In [1]: import numpy as np

In [2]: np.set_printoptions(precision=2, suppress=True, linewidth=200)

In [3]: M = np.loadtxt("x.csv", delimiter=",")

In [4]: M
Out[4]: 
array([[ 0., -1., -3., -1., -3.],
       [ 1.,  0., -1.,  2.,  3.],
       [ 3.,  1.,  0.,  0.,  1.],
       [ 1., -2.,  0.,  0.,  1.],
       [ 3., -3., -1., -1.,  0.]])

In [5]: M[1] @ M[0]
Out[5]: np.float64(-8.0)

In [6]: np.round(np.linalg.norm(M, 2), 2)
Out[6]: np.float64(5.4)

In [7]: round(np.linalg.norm(M) ** 2 / np.linalg.norm(M, 2) ** 2, 2)
Out[7]: np.float64(2.47)

In [8]: np.linalg.norm(M, axis=1).argmax()
Out[8]: np.int64(0)

In [9]: np.round(np.linalg.norm(M[1], 1), 2), np.round(np.linalg.norm(M[1], np.inf), 2)
Out[9]: (np.float64(7.0), np.float64(3.0))

In [10]: np.linalg.lstsq(M[:-1].T, M[-1])[2]
Out[10]: np.int32(4)

In [11]: np.round(np.trace(np.linalg.pinv(M) @ M), 2)
Out[11]: np.float64(4.0)

In [12]: np.round(M @ np.linalg.pinv(M) @ M, 2) + 0
Out[12]: 
array([[ 0., -1., -3., -1., -3.],
       [ 1.,  0., -1.,  2.,  3.],
       [ 3.,  1.,  0.,  0.,  1.],
       [ 1., -2.,  0.,  0.,  1.],
       [ 3., -3., -1., -1.,  0.]])

In [13]: x0 = np.array([-3, -3, 3, 2, 1])

In [14]: np.round(np.linalg.eigvals(M).real, 2) + 0
Out[14]: array([0., 0., 0., 0., 0.])

In [15]: x0 @ M @ x0
Out[15]: np.float64(0.0)

In [16]: np.round(np.linalg.svd(M, compute_uv=False), 2) + 0
Out[16]: array([5.4 , 5.4 , 2.61, 2.61, 0.  ])

In [17]: round(np.linalg.det(M), 2)
Out[17]: np.float64(-0.0)

In [18]: Q = np.linalg.solve(np.eye(5) - M, np.eye(5) + M)

In [19]: round(float(np.linalg.det(Q)), 2)
Out[19]: 1.0

In [20]: np.round(Q @ Q.T, 2) + 0
Out[20]: 
array([[1., 0., 0., 0., 0.],
       [0., 1., 0., 0., 0.],
       [0., 0., 1., 0., 0.],
       [0., 0., 0., 1., 0.],
       [0., 0., 0., 0., 1.]])

In [21]: r = np.linalg.matrix_rank(M)

In [22]: r
Out[22]: np.int64(4)

In [23]: N = np.linalg.svd(M)[2][r:].T

In [24]: np.linalg.matrix_rank(M.T @ M), np.linalg.matrix_rank(M @ M.T)
Out[24]: (np.int64(4), np.int64(4))

In [25]: [int(np.linalg.matrix_rank(M[:i])) for i in range(1, len(M) + 1)]
Out[25]: [1, 2, 3, 4, 4]

In [26]: data = np.load("w.npy")

In [27]: data
Out[27]: 
array([[-0.1 , -2.  , -1.2 , -0.2 ],
       [-0.5 ,  1.1 ,  0.6 , -1.  ],
       [ 1.5 , -0.6 ,  0.6 , -0.9 ],
       [-0.3 , -1.  , -0.6 , -1.9 ],
       [-0.06, -1.99, -1.22, -0.19]])

In [28]: np.abs(np.linalg.svd(data)[2][-1])
Out[28]: array([0.43, 0.47, 0.77, 0.1 ])

In [29]: np.argsort(-np.linalg.norm(data, axis=0).round(6), kind="stable")[:3]
Out[29]: array([1, 3, 2])

In [30]: [round(float(x), 2) for x in np.linalg.svd(data, compute_uv=False)[:3]]
Out[30]: [3.79, 2.27, 1.76]

In [31]: round(np.log10(np.linalg.cond(data)))
Out[31]: 2

In [32]: np.round(np.linalg.norm(data, 2) / np.linalg.norm(data), 2)
Out[32]: np.float64(0.8)

In [33]: Q, V = np.linalg.qr(data[:, :1])[0], np.linalg.qr(data[:, 1:])[0]

In [34]: sigma = np.linalg.svd(Q.T @ V, compute_uv=False)

In [35]: np.degrees(np.arccos(sigma.clip(0, 1)))
Out[35]: array([7.3])

In [36]: (sigma > 0.9).sum()
Out[36]: np.int64(1)

In [37]: round(np.linalg.norm(Q @ Q.T - V @ V.T, 2), 2)
Out[37]: np.float64(1.0)

In [38]: left, sigma, Vh = np.linalg.svd(data)

In [39]: np.argmax(sigma[:-1] / (sigma[1:] + 1e-6)) + 1
Out[39]: np.int64(3)

In [40]: A2 = left[:, :3] @ np.diag(sigma[:3]) @ Vh[:3]

In [41]: round(float(np.abs(data - A2).max()), 2)
Out[41]: 0.05

In [42]: np.linalg.matrix_rank(A2)
Out[42]: np.int64(3)

In [43]: np.round(np.linalg.norm(data - A2, 2), 2), round(float(sigma[3]), 2)
Out[43]: (np.float64(0.09), 0.09)

In [44]: np.round(np.linalg.norm(data - A2) / np.linalg.norm(data), 2)
Out[44]: np.float64(0.02)

In [45]: np.linalg.matrix_rank(data, rtol=0.05)
Out[45]: np.int64(3)

In [46]: proj = data @ np.linalg.solve(data.T @ data, data.T)

In [47]: np.allclose(proj @ proj, proj)
Out[47]: True

In [48]: proj @ data[:, 0]
Out[48]: array([-0.1 , -0.5 ,  1.5 , -0.3 , -0.06])

In [49]: np.diag(proj)
Out[49]: array([0.66, 0.95, 1.  , 0.98, 0.41])

In [50]: np.round(np.linalg.eigvalsh(proj), 2) + 0
Out[50]: array([0., 1., 1., 1., 1.])

In [51]: A2 = np.array([[0, 3, 3], [3, 3, 1], [-3, -3, 1], [2, 1, 3]])

In [52]: np.linalg.matrix_rank(data @ A2)
Out[52]: np.int64(3)

In [53]: np.einsum("ij->j", data)
Out[53]: array([ 0.54, -4.49, -1.82, -4.19])

In [54]: np.round(np.einsum("ik,kj->ij", data, A2), 2) + 0
Out[54]: 
array([[-2.8 , -2.9 , -4.1 ],
       [-0.5 , -1.  , -2.8 ],
       [-5.4 ,  0.  ,  1.8 ],
       [-5.  , -4.  , -8.2 ],
       [-2.69, -2.68, -3.96]])

In [55]: np.round(data @ A2, 2) + 0
Out[55]: 
array([[-2.8 , -2.9 , -4.1 ],
       [-0.5 , -1.  , -2.8 ],
       [-5.4 ,  0.  ,  1.8 ],
       [-5.  , -4.  , -8.2 ],
       [-2.69, -2.68, -3.96]])

In [56]: feats = np.load("sample12.npy")

In [57]: feats
Out[57]: 
array([[-5, -4,  1,  1, -5],
       [ 2, -4,  3,  3,  2]])

In [58]: ang = np.radians(180)

In [59]: R = np.eye(5)

In [60]: R[3, 3] = R[1, 1] = np.cos(ang)

In [61]: R[3, 1], R[1, 3] = -np.sin(ang), np.sin(ang)

In [62]: R.round(2) + 0
Out[62]: 
array([[ 1.,  0.,  0.,  0.,  0.],
       [ 0., -1.,  0.,  0.,  0.],
       [ 0.,  0.,  1.,  0.,  0.],
       [ 0.,  0.,  0., -1.,  0.],
       [ 0.,  0.,  0.,  0.,  1.]])

In [63]: A2 = feats @ R.T

In [64]: A2
Out[64]: 
array([[-5.,  4.,  1., -1., -5.],
       [ 2.,  4.,  3., -3.,  2.]])

In [65]: np.allclose(np.linalg.norm(feats, axis=1), np.linalg.norm(A2, axis=1))
Out[65]: True

In [66]: np.abs(A2 - feats).max(axis=0)
Out[66]: array([0., 8., 0., 6., 0.])

In [67]: round(np.linalg.det(R), 2), np.trace(R)
Out[67]: (np.float64(1.0), np.float64(1.0))

In [68]: np.allclose(feats @ feats.T, A2 @ A2.T)
Out[68]: True

In [69]: feats.sum(axis=1)
Out[69]: array([-12,   6])

In [70]: feats.shape
Out[70]: (2, 5)

In [71]: np.diff(feats, axis=0)
Out[71]: array([[7, 0, 2, 2, 7]])

In [72]: np.unravel_index(np.abs(feats).argmax(), feats.shape)
Out[72]: (np.int64(0), np.int64(0))

In [73]: np.count_nonzero(feats)
Out[73]: np.int64(10)

In [74]: feats - feats[0]
Out[74]: 
array([[0, 0, 0, 0, 0],
       [7, 0, 2, 2, 7]])

In [75]: np.linalg.svd(feats, compute_uv=False)
Out[75]: array([8.26, 6.47])

In [76]: feats.sum(axis=0)
Out[76]: array([-3, -8,  4,  4, -3])

In [77]: A2 = feats / np.linalg.norm(feats, axis=1, keepdims=True)

In [78]: gram = A2 @ A2.T

In [79]: np.argwhere(np.triu(np.abs(gram) > 0.95, 1))
Out[79]: array([], shape=(0, 2), dtype=int64)

In [80]: round(float(np.degrees(np.arccos(np.clip(gram[0, 1], -1, 1)))), 2)
Out[80]: 87.86

In [81]: f = np.array([0, -3])

In [82]: np.correlate(feats[1], feats[0], "full")
Out[82]: array([-10,  22, -17, -24,   2,  13, -25, -23, -10])

In [83]: np.array([np.convolve(row, f, "same") for row in feats])
Out[83]: 
array([[ 0, 15, 12, -3, -3],
       [ 0, -6, 12, -9, -9]])

In [84]: def softmax(z):
    ...:     e = np.exp(z - z.max(axis=-1, keepdims=True))
    ...:     return e / e.sum(axis=-1, keepdims=True)
    ...: 

In [85]: softmax(feats).sum(axis=1)
Out[85]: array([1., 1.])

In [86]: np.round(softmax(10 * feats[1]), 2) + 0
Out[86]: array([0. , 0. , 0.5, 0.5, 0. ])

In [87]: np.round(softmax(feats[1]), 2) + 0
Out[87]: array([0.13, 0.  , 0.37, 0.37, 0.13])

In [88]: np.round(softmax(feats[1] + 3), 2) + 0
Out[88]: array([0.13, 0.  , 0.37, 0.37, 0.13])

In [89]: att = feats @ feats.T / np.sqrt(5)

In [90]: softmax(att)[1] @ feats
Out[90]: array([ 2., -4.,  3.,  3.,  2.])

In [91]: np.round(softmax(att), 2) + 0
Out[91]: 
array([[1., 0.],
       [0., 1.]])

In [92]: K = np.array([[3, -3, -4, 1, 2, -2],
    ...:     [0, -1, 2, 1, 2, 4],
    ...:     [0, 0, -3, 4, -4, -5],
    ...:     [0, 0, 0, 1, -2, 5],
    ...:     [0, 0, 0, 0, 0, -1],
    ...:     [0, 0, 0, 0, 0, 3]])

In [93]: left, sigma, Vh = np.linalg.svd(K)

In [94]: V = Vh[:(sigma > 1e-8).sum()]

In [95]: rng = np.random.default_rng(856507)

In [96]: x0 = K[1] + 4 * K[3] + rng.integers(2) * np.eye(6)[2]

In [97]: x0
Out[97]: array([ 0., -1.,  3.,  5., -6., 24.])

In [98]: np.round(V.T @ V, 2) + 0
Out[98]: 
array([[ 0.5 , -0.47, -0.09, -0.14, -0.07,  0.  ],
       [-0.47,  0.56, -0.09, -0.13, -0.07,  0.  ],
       [-0.09, -0.09,  0.98, -0.03, -0.01,  0.  ],
       [-0.14, -0.13, -0.03,  0.96, -0.02,  0.  ],
       [-0.07, -0.07, -0.01, -0.02,  0.99,  0.  ],
       [ 0.  ,  0.  ,  0.  ,  0.  ,  0.  ,  1.  ]])

In [99]: np.diag(V.T @ V)
Out[99]: array([0.5 , 0.56, 0.98, 0.96, 0.99, 1.  ])

In [100]: np.allclose(V.T @ V @ x0, x0)
Out[100]: False

In [101]: np.linalg.matrix_rank(np.vstack([K, x0]))
Out[101]: np.int64(6)

In [102]: arr = np.loadtxt("mat.csv", delimiter=",")

In [103]: arr
Out[103]: 
array([[ 65., -16.,  -5.,   9.,   7.],
       [-16.,  73., -40.,  72., -78.],
       [ -5., -40.,  25., -45.,  45.],
       [  9.,  72., -45.,  81., -81.],
       [  7., -78.,  45., -81.,  85.]])

In [104]: left, sigma, Vh = np.linalg.svd(arr)

In [105]: np.argmax(sigma[:-1] / (sigma[1:] + 1e-6)) + 1
Out[105]: np.int64(2)

In [106]: A2 = left[:, :2] @ np.diag(sigma[:2]) @ Vh[:2]

In [107]: round(np.linalg.norm(arr - A2) / np.linalg.norm(arr), 2)
Out[107]: np.float64(0.0)

In [108]: left, sigma, Vh = np.linalg.svd(arr, full_matrices=False)

In [109]: np.round(left.T @ arr @ Vh.T, 2) + 0
Out[109]: 
array([[258.37,   0.  ,   0.  ,   0.  ,   0.  ],
       [  0.  ,  70.63,   0.  ,   0.  ,   0.  ],
       [  0.  ,   0.  ,   0.  ,   0.  ,   0.  ],
       [  0.  ,   0.  ,   0.  ,   0.  ,   0.  ],
       [  0.  ,   0.  ,   0.  ,   0.  ,   0.  ]])

In [110]: np.allclose(left * sigma @ Vh, arr)
Out[110]: True

In [111]: E = np.loadtxt("out0.csv", delimiter=",")

In [112]: E
Out[112]: 
array([[ 1.75,  0.85, -1.01,  0.09,  0.48],
       [ 2.26,  1.1 , -1.32,  0.1 ,  0.62],
       [-1.6 , -0.6 , -0.29, -1.34, -0.43]])

In [113]: gram = E.T @ E

In [114]: np.round(np.trace(gram), 2), np.round((E ** 2).sum(), 2)
Out[114]: (np.float64(18.48), np.float64(18.48))

In [115]: np.diag(gram)
Out[115]: array([10.73,  2.29,  2.85,  1.81,  0.8 ])

In [116]: gram
Out[116]: 
array([[10.73,  4.93, -4.29,  2.53,  2.93],
       [ 4.93,  2.29, -2.14,  0.99,  1.35],
       [-4.29, -2.14,  2.85,  0.17, -1.18],
       [ 2.53,  0.99,  0.17,  1.81,  0.68],
       [ 2.93,  1.35, -1.18,  0.68,  0.8 ]])

In [117]: np.allclose(gram, gram.T)
Out[117]: True

In [118]: (E @ E.T).shape
Out[118]: (3, 3)

In [119]: np.round(np.linalg.svd(E, compute_uv=False) ** 2, 2) + 0
Out[119]: array([16.15,  2.33,  0.  ])

In [120]: np.round(np.linalg.eigvalsh(gram)[::-1], 2) + 0
Out[120]: array([16.15,  2.33,  0.  ,  0.  ,  0.  ])

In [121]: E.sum(axis=0)
Out[121]: array([ 2.41,  1.35, -2.62, -1.15,  0.67])

In [122]: np.count_nonzero(E)
Out[122]: np.int64(15)

In [123]: np.round(np.linalg.svd(E, compute_uv=False), 2) + 0
Out[123]: array([4.02, 1.53, 0.  ])

In [124]: round(float(np.linalg.norm(E)), 2)
Out[124]: 4.3

In [125]: np.abs(E).max()
Out[125]: np.float64(2.26)

In [126]: E.shape
Out[126]: (3, 5)

In [127]: E.sum(axis=1)
Out[127]: array([ 2.16,  2.76, -4.26])

In [128]: np.diff(E, axis=0)
Out[128]: 
array([[ 0.51,  0.25, -0.31,  0.01,  0.14],
       [-3.86, -1.7 ,  1.03, -1.44, -1.05]])

In [129]: np.unravel_index(np.abs(E).argmax(), E.shape)
Out[129]: (np.int64(1), np.int64(0))

In [130]: E.mean(axis=0)
Out[130]: array([ 0.8 ,  0.45, -0.87, -0.38,  0.22])

In [131]: A2 = E / np.sqrt((E ** 2).mean(axis=1, keepdims=True))

In [132]: E - E.mean(axis=1, keepdims=True)
Out[132]: 
array([[ 1.32,  0.42, -1.44, -0.34,  0.05],
       [ 1.71,  0.55, -1.87, -0.45,  0.07],
       [-0.75,  0.25,  0.56, -0.49,  0.42]])

In [133]: A = np.load("arr.npy")

In [134]: A
Out[134]: 
array([[ 0.03,  0.07, -0.06, -0.11, -0.08],
       [ 0.07,  0.18, -0.16, -0.27, -0.21],
       [-0.06, -0.16,  0.14,  0.24,  0.19],
       [-0.11, -0.27,  0.24,  0.4 ,  0.32],
       [-0.08, -0.21,  0.19,  0.32,  0.25]])

In [135]: vals, V = np.linalg.eigh(A)

In [136]: x0 = np.array([3, -1, -2, 0, 3])

In [137]: round(x0 @ A @ x0, 2)
Out[137]: np.float64(0.45)

In [138]: V * np.maximum(vals, 0) @ V.T
Out[138]: 
array([[ 0.03,  0.07, -0.06, -0.11, -0.08],
       [ 0.07,  0.18, -0.16, -0.27, -0.21],
       [-0.06, -0.16,  0.14,  0.24,  0.19],
       [-0.11, -0.27,  0.24,  0.4 ,  0.32],
       [-0.08, -0.21,  0.19,  0.32,  0.25]])

In [139]: round(x0 @ A @ x0 / (x0 @ x0), 2), np.round(vals[0], 2), np.round(vals[-1], 2)
Out[139]: (np.float64(0.02), np.float64(-0.0), np.float64(1.0))

In [140]: V * np.abs(vals) @ V.T
Out[140]: 
array([[ 0.03,  0.07, -0.06, -0.11, -0.08],
       [ 0.07,  0.18, -0.16, -0.27, -0.21],
       [-0.06, -0.16,  0.14,  0.24,  0.19],
       [-0.11, -0.27,  0.24,  0.4 ,  0.32],
       [-0.08, -0.21,  0.19,  0.32,  0.25]])

In [141]: (np.sign(V[:, -1].round(6)) == np.sign(V[0, -1].round(6))).astype(int)
Out[141]: array([1, 1, 0, 0, 0])
